% ipython --no-banner

In [1]: import numpy as np

In [2]: np.set_printoptions(precision=3, suppress=True, linewidth=160, sign=" ")

In [3]: W0 = np.load("block5.npy")

In [4]: W0
Out[4]: 
array([[-2, -1,  0,  1,  2],
       [ 3,  4,  5,  6,  7],
       [ 8,  9, 10, 11, 12]])

In [5]: # null space of dimension 3

In [6]: u = np.array([5, -3])

In [7]: np.correlate(W0[0], W0[2], "full")
Out[7]: array([-24, -34, -31, -16,  10,  24,  29,  26,  16])

In [8]: np.cross(W0[0, :3], W0[2, :3])
Out[8]: array([-10,  20, -10])

In [9]: x = np.array([1, 3, 0, 0, 2])

In [10]: W0 @ np.ones(5)
Out[10]: array([  0.,  25.,  50.])

In [11]: (W0 * x).sum(axis=1)
Out[11]: array([-1, 29, 59])

In [12]: W0 @ x
Out[12]: array([-1, 29, 59])

In [13]: np.sign((W0 @ x).round(6))
Out[13]: array([-1,  1,  1])

In [14]: np.einsum("ij,j->i", W0, x)
Out[14]: array([-1, 29, 59])

In [15]: W0 * x
Out[15]: 
array([[-2, -3,  0,  0,  4],
       [ 3, 12,  0,  0, 14],
       [ 8, 27,  0,  0, 24]])

In [16]: W0 @ np.eye(5)[1]
Out[16]: array([-1.,  4.,  9.])

In [17]: [round(float(x), 3) for x in np.linalg.svd(W0, compute_uv=False)[:3]]
Out[17]: [25.364, 3.414, 0.0]

In [18]: np.linalg.cond(W0) > 100
Out[18]: np.True_

In [19]: np.linalg.matrix_rank(W0, rtol=0.1)
Out[19]: np.int64(2)

In [20]: arr = np.array([[1.0, -1.5, 0.3, 0.8, -0.4, -2.3, -0.1, 1.3, -0.9],
    ...:     [0.9, -0.4, 0.6, 0.0, -0.9, 1.4, 0.1, 1.0, -0.2],
    ...:     [-2.2, -0.8, -1.3, 0.2, -0.3, 1.4, 0.7, 0.4, 0.5],
    ...:     [2.0, 1.9, 1.2, 0.4, -0.8, -1.2, 0.1, -0.5, 0.8],
    ...:     [-1.0, -0.5, 0.4, 0.4, 0.5, 0.8, -2.7, 0.6, 0.1],
    ...:     [0.4, -1.5, -0.7, 1.5, -0.7, 0.1, 1.7, 0.4, 1.2],
    ...:     [-0.2, -0.9, 1.3, 0.0, -0.3, -0.8, -0.2, -1.0, -1.2]])

In [21]: A2 = np.array([[0, 0, 0],
    ...:     [1, 2, 2],
    ...:     [2, 0, 0],
    ...:     [2, 1, 2],
    ...:     [0, 1, 2],
    ...:     [0, 2, 2],
    ...:     [0, 2, 2],
    ...:     [1, 0, 1],
    ...:     [1, 1, 2]])

In [22]: np.linalg.matrix_rank(arr @ A2)
Out[22]: np.int64(3)

In [23]: A2.T @ arr.T
Out[23]: 
array([[ 1.1,  1.6, -2.1,  5.4,  1.8,  1.7, -0.5],
       [-8.3,  1.1,  3. ,  2. , -3.8,  2.6, -5.3],
       [-7.5,  1. ,  3.8,  1.9, -2.2,  5. , -7.8]])

In [24]: np.linalg.matrix_rank(np.vstack([arr, A2.T]))
Out[24]: np.int64(9)

In [25]: np.einsum("ij->j", arr)
Out[25]: array([ 0.9, -3.7,  1.8,  3.3, -2.9, -0.6, -0.4,  2.2,  0.3])

In [26]: np.einsum("ij,ij->i", arr, arr)
Out[26]: array([ 11.94,   5.15,  10.16,  12.19,  10.12,  10.14,   5.75])

In [27]: np.einsum("ik,kj->ij", arr, A2)
Out[27]: 
array([[ 1.1, -8.3, -7.5],
       [ 1.6,  1.1,  1. ],
       [-2.1,  3. ,  3.8],
       [ 5.4,  2. ,  1.9],
       [ 1.8, -3.8, -2.2],
       [ 1.7,  2.6,  5. ],
       [-0.5, -5.3, -7.8]])

In [28]: round(float(np.linalg.norm(arr, 2)), 3)
Out[28]: 4.839

In [29]: np.linalg.norm(arr, axis=1).argmax()
Out[29]: np.int64(3)

In [30]: np.round(np.linalg.norm(arr, 1), 3), np.round(np.linalg.norm(arr, np.inf), 3)
Out[30]: (np.float64(8.0), np.float64(8.9))

In [31]: round(np.linalg.norm(arr, "nuc"), 3)
Out[31]: np.float64(19.362)

In [32]: u = np.array([1, 0])

In [33]: np.array([np.convolve(row, u, "same") for row in arr])
Out[33]: 
array([[ 1. , -1.5,  0.3,  0.8, -0.4, -2.3, -0.1,  1.3, -0.9],
       [ 0.9, -0.4,  0.6,  0. , -0.9,  1.4,  0.1,  1. , -0.2],
       [-2.2, -0.8, -1.3,  0.2, -0.3,  1.4,  0.7,  0.4,  0.5],
       [ 2. ,  1.9,  1.2,  0.4, -0.8, -1.2,  0.1, -0.5,  0.8],
       [-1. , -0.5,  0.4,  0.4,  0.5,  0.8, -2.7,  0.6,  0.1],
       [ 0.4, -1.5, -0.7,  1.5, -0.7,  0.1,  1.7,  0.4,  1.2],
       [-0.2, -0.9,  1.3,  0. , -0.3, -0.8, -0.2, -1. , -1.2]])

In [34]: np.cross(arr[6, :3], arr[4, :3])
Out[34]: array([ 0.29, -1.22, -0.8 ])

In [35]: np.polyval(u, arr[6])
Out[35]: array([-0.2, -0.9,  1.3,  0. , -0.3, -0.8, -0.2, -1. , -1.2])

In [36]: ang = np.radians(60)

In [37]: Rm = np.eye(9)

In [38]: Rm[3, 3] = Rm[0, 0] = np.cos(ang)

In [39]: Rm[3, 0], Rm[0, 3] = -np.sin(ang), np.sin(ang)

In [40]: Rm
Out[40]: 
array([[ 0.5  ,  0.   ,  0.   ,  0.866,  0.   ,  0.   ,  0.   ,  0.   ,  0.   ],
       [ 0.   ,  1.   ,  0.   ,  0.   ,  0.   ,  0.   ,  0.   ,  0.   ,  0.   ],
       [ 0.   ,  0.   ,  1.   ,  0.   ,  0.   ,  0.   ,  0.   ,  0.   ,  0.   ],
       [-0.866,  0.   ,  0.   ,  0.5  ,  0.   ,  0.   ,  0.   ,  0.   ,  0.   ],
       [ 0.   ,  0.   ,  0.   ,  0.   ,  1.   ,  0.   ,  0.   ,  0.   ,  0.   ],
       [ 0.   ,  0.   ,  0.   ,  0.   ,  0.   ,  1.   ,  0.   ,  0.   ,  0.   ],
       [ 0.   ,  0.   ,  0.   ,  0.   ,  0.   ,  0.   ,  1.   ,  0.   ,  0.   ],
       [ 0.   ,  0.   ,  0.   ,  0.   ,  0.   ,  0.   ,  0.   ,  1.   ,  0.   ],
       [ 0.   ,  0.   ,  0.   ,  0.   ,  0.   ,  0.   ,  0.   ,  0.   ,  1.   ]])

In [41]: A2 = arr @ Rm.T

In [42]: np.abs(A2 - arr).max(axis=0)
Out[42]: array([ 1.273,  0.   ,  0.   ,  1.932,  0.   ,  0.   ,  0.   ,  0.   ,  0.   ])

In [43]: np.allclose(np.linalg.norm(arr, axis=1), np.linalg.norm(A2, axis=1))
Out[43]: True

In [44]: np.allclose(arr @ arr.T, A2 @ A2.T)
Out[44]: True
